$ ipython --no-banner

In [1]: import numpy as np

In [2]: import numpy.linalg as la

In [3]: np.set_printoptions(suppress=True, linewidth=140)

In [4]: def rd(a):
   ...:     return np.round(a, 1) + 0
   ...: 

In [5]: E = np.load("data.npy")

In [6]: E
Out[6]: 
array([[1. , 0.5, 0.2, 0.1],
       [0.5, 1. , 0.5, 0.2],
       [0.2, 0.5, 1. , 0.5],
       [0.1, 0.2, 0.5, 1. ]])

In [7]: vals, vecs = la.eigh(E)

In [8]: rd(np.abs(vecs[:, -1]))
Out[8]: array([0.4, 0.6, 0.6, 0.4])

In [9]: rd(vals)
Out[9]: array([0.3, 0.6, 1.1, 2. ])

In [10]: np.abs(vecs[:, -1]).round(6).argmax()
Out[10]: np.int64(1)

In [11]: rd(la.eigvalsh(E @ E))
Out[11]: array([0.1, 0.3, 1.1, 4.1])

In [12]: rd(vecs.T @ E @ vecs)
Out[12]: 
array([[0.3, 0. , 0. , 0. ],
       [0. , 0.6, 0. , 0. ],
       [0. , 0. , 1.1, 0. ],
       [0. , 0. , 0. , 2. ]])

In [13]: rd(la.svd(E, compute_uv=False))
Out[13]: array([2. , 1.1, 0.6, 0.3])

In [14]: M2 = E / la.norm(E, axis=1, keepdims=True)

In [15]: G = M2 @ M2.T

In [16]: rd(G)
Out[16]: 
array([[1. , 0.8, 0.5, 0.3],
       [0.8, 1. , 0.8, 0.5],
       [0.5, 0.8, 1. , 0.8],
       [0.3, 0.5, 0.8, 1. ]])

In [17]: rd(np.degrees(np.arccos(np.clip(G[2, 1], -1, 1))))
Out[17]: np.float64(38.8)

In [18]: rd(la.norm(M2, axis=1))
Out[18]: array([1., 1., 1., 1.])

In [19]: L = la.cholesky(E)

In [20]: rd(np.diag(L) ** 2)
Out[20]: array([1. , 0.7, 0.7, 0.7])

In [21]: rd(L @ L.T)
Out[21]: 
array([[1. , 0.5, 0.2, 0.1],
       [0.5, 1. , 0.5, 0.2],
       [0.2, 0.5, 1. , 0.5],
       [0.1, 0.2, 0.5, 1. ]])

In [22]: O = E.astype(float).copy()

In [23]: for j in range(4):
    ...:     O[:, j] -= O[:, :j] @ (O[:, :j].T @ O[:, j])
    ...:     O[:, j] /= la.norm(O[:, j])
    ...: 

In [24]: rd(O.T @ E)
Out[24]: 
array([[1.1, 1. , 0.6, 0.4],
       [0. , 0.8, 0.8, 0.5],
       [0. , 0. , 0.7, 0.7],
       [0. , 0. , 0. , 0.7]])

In [25]: rd(O.T @ O)
Out[25]: 
array([[1., 0., 0., 0.],
       [0., 1., 0., 0.],
       [0., 0., 1., 0.],
       [0., 0., 0., 1.]])

In [26]: O, _ = la.qr(np.array([[0.7, -0.3, 1.0, -0.2, -0.1],
    ...:     [-1.1, 0.3, -0.4, -1.0, 0.9],
    ...:     [-0.5, 1.0, -0.5, -1.7, 0.5],
    ...:     [0.6, 1.5, -1.3, 0.8, 1.7],
    ...:     [0.6, 1.6, 0.6, -0.9, -1.5]]))

In [27]: K = O[:, :3]

In [28]: rd(K)
Out[28]: 
array([[-0.4,  0.2, -0.4],
       [ 0.7, -0.3, -0.2],
       [ 0.3, -0.5, -0.1],
       [-0.4, -0.5,  0.7],
       [-0.4, -0.6, -0.6]])

In [29]: # columns are unit length and at right angles

In [30]: hat = K @ la.solve(K.T @ K, K.T)

In [31]: rd(np.trace(hat))
Out[31]: np.float64(3.0)

In [32]: rd(np.diag(hat))
Out[32]: array([0.4, 0.6, 0.3, 0.9, 0.9])

In [33]: rd(hat)
Out[33]: 
array([[ 0.4, -0.3, -0.2, -0.2,  0.3],
       [-0.3,  0.6,  0.3, -0.2,  0. ],
       [-0.2,  0.3,  0.3,  0.1,  0.2],
       [-0.2, -0.2,  0.1,  0.9,  0. ],
       [ 0.3,  0. ,  0.2,  0. ,  0.9]])

In [34]: la.matrix_rank(np.eye(5) - hat)
Out[34]: np.int64(2)

In [35]: rd((np.eye(5) - hat) @ K)
Out[35]: 
array([[0., 0., 0.],
       [0., 0., 0.],
       [0., 0., 0.],
       [0., 0., 0.],
       [0., 0., 0.]])

In [36]: np.allclose(hat @ hat, hat)
Out[36]: True

In [37]: x0 = np.array([-2, 2, -1])

In [38]: rhs = K @ x0

In [39]: c, lr = np.zeros(3), 1 / la.norm(K, 2) ** 2

In [40]: for i in range(15):
    ...:     c -= lr * K.T @ (K @ c - rhs)
    ...:     if i % 5 == 0: print(i, round(la.norm(K @ c - rhs), 1))
    ...: 
0 0.0
5 0.0
10 0.0

In [41]: rd(c)
Out[41]: array([-2.,  2., -1.])

In [42]: x0 = np.array([0, 2, 0])

In [43]: rhs = K @ x0

In [44]: rd(la.pinv(K) @ K)
Out[44]: 
array([[1., 0., 0.],
       [0., 1., 0.],
       [0., 0., 1.]])

In [45]: rng = np.random.default_rng(6018)

In [46]: rhs = rhs + 0.3 * rng.normal(size=5)

In [47]: rd(rhs)
Out[47]: array([ 0.7, -0.1, -1.4, -1. , -1.1])

In [48]: c, *_ = la.lstsq(K, rhs)

In [49]: rd(K.T @ (rhs - K @ c))
Out[49]: array([0., 0., 0.])

In [50]: rd(c)
Out[50]: array([ 0. ,  2.1, -0.1])

In [51]: rd(np.einsum("ij,ji->", E, E))
Out[51]: np.float64(5.7)

In [52]: rd(la.eigvals(E))
Out[52]: array([2. , 1.1, 0.6, 0.3])

In [53]: rd(la.det(E[::-1]))
Out[53]: np.float64(0.4)

In [54]: rd(np.poly(E))
Out[54]: array([ 1. , -4. ,  5.2, -2.6,  0.4])

In [55]: m1 = np.loadtxt("block4.csv", delimiter=",")

In [56]: rd(m1)
Out[56]: 
array([[ 0.3,  0.6, -1.4],
       [-0.2, -0.1,  0. ],
       [-1.2, -0.4, -0.2],
       [-1.5, -0.8,  0.4],
       [ 1. , -0.2,  1.8]])

In [57]: rd(m1 @ la.pinv(m1) @ m1)
Out[57]: 
array([[ 0.3,  0.6, -1.3],
       [-0.2, -0.1,  0. ],
       [-1.2, -0.4, -0.2],
       [-1.5, -0.8,  0.4],
       [ 1. , -0.2,  1.8]])

In [58]: la.lstsq(m1[:-1].T, m1[-1])[2]
Out[58]: np.int32(2)

In [59]: M2 = m1 / la.norm(m1, axis=1, keepdims=True)

In [60]: G = M2 @ M2.T

In [61]: rd(la.norm(M2, axis=1))
Out[61]: array([1., 1., 1., 1., 1.])

In [62]: rd(np.degrees(np.arccos(np.clip(G[0, 3], -1, 1))))
Out[62]: np.float64(124.5)

In [63]: np.argwhere(np.triu(np.abs(G) > 0.95, 1))
Out[63]: array([[1, 3]])

In [64]: M = np.loadtxt("w.csv", delimiter=",")

In [65]: M
Out[65]: 
array([[ 0.2, -0.4, -0.6],
       [-0.2,  0.8,  1. ],
       [ 0.1, -0.7, -1. ],
       [-0.6,  0.9,  1. ],
       [ 0.1,  0.2,  0.5],
       [ 0. ,  0.4,  0.8],
       [-0.6,  0. , -0.7],
       [-0.5,  0.2,  0. ],
       [ 0.7, -0.8, -0.9],
       [ 0.2,  0.5,  0.9],
       [-0.6,  1. ,  1. ],
       [-0.7,  0.8,  0.9],
       [ 0.6, -0.2,  0.4],
       [-0.5,  0.8,  1. ],
       [-0.3,  0.5,  0.7],
       [ 0.3, -0.1,  0. ],
       [-0.9,  0.9,  1. ],
       [ 0.4,  0.3,  0.9],
       [ 0.6, -0.6, -0.6],
       [ 0.7,  0.8,  1. ],
       [ 0. ,  0. ,  0.1],
       [ 0.2,  0.2,  0.6],
       [-0.6,  1. ,  1. ],
       [ 0.6, -0.4, -0.2],
       [-0.1, -0.4, -0.8],
       [-0.4,  0.1, -0.3],
       [-0.7,  0.9,  1. ],
       [ 0.4, -0.8, -1. ],
       [ 0.2, -0.5, -0.8]])

In [66]: M2 = M + rng.integers(-2, 3, (29, 2)) @ rng.integers(-2, 3, (2, 3))

In [67]: M2
Out[67]: 
array([[-3.8, -4.4, -2.6],
       [-0.2,  0.8,  1. ],
       [ 0.1, -2.7, -2. ],
       [-1.6, -1.1,  0. ],
       [-2.9, -1.8, -0.5],
       [-2. ,  0.4,  0.8],
       [-3.6, -2. , -1.7],
       [ 0.5,  0.2,  0. ],
       [ 0.7, -0.8, -0.9],
       [ 0.2,  0.5,  0.9],
       [-0.6,  1. ,  1. ],
       [-3.7, -3.2, -1.1],
       [ 0.6, -4.2, -1.6],
       [-4.5, -3.2, -1. ],
       [-0.3, -3.5, -1.3],
       [-1.7, -4.1, -2. ],
       [-0.9,  2.9,  2. ],
       [-3.6, -3.7, -1.1],
       [-0.4, -0.6, -0.6],
       [ 2.7,  4.8,  3. ],
       [ 1. ,  4. ,  2.1],
       [ 0.2, -1.8, -0.4],
       [-0.6, -1. ,  0. ],
       [-1.4, -0.4, -0.2],
       [-3.1, -2.4, -1.8],
       [-2.4, -3.9, -2.3],
       [-3.7, -1.1,  0. ],
       [ 0.4, -4.8, -3. ],
       [ 2.2, -0.5, -0.8]])

In [68]: np.abs(M2 - M).sum(axis=1)
Out[68]: 
array([10.,  0.,  3.,  4.,  6.,  2.,  6.,  1.,  0.,  0.,  0.,  9.,  6., 10.,  6.,  8.,  3., 10.,  1.,  8.,  7.,  3.,  3.,  2.,  6.,  8.,
        6.,  6.,  2.])
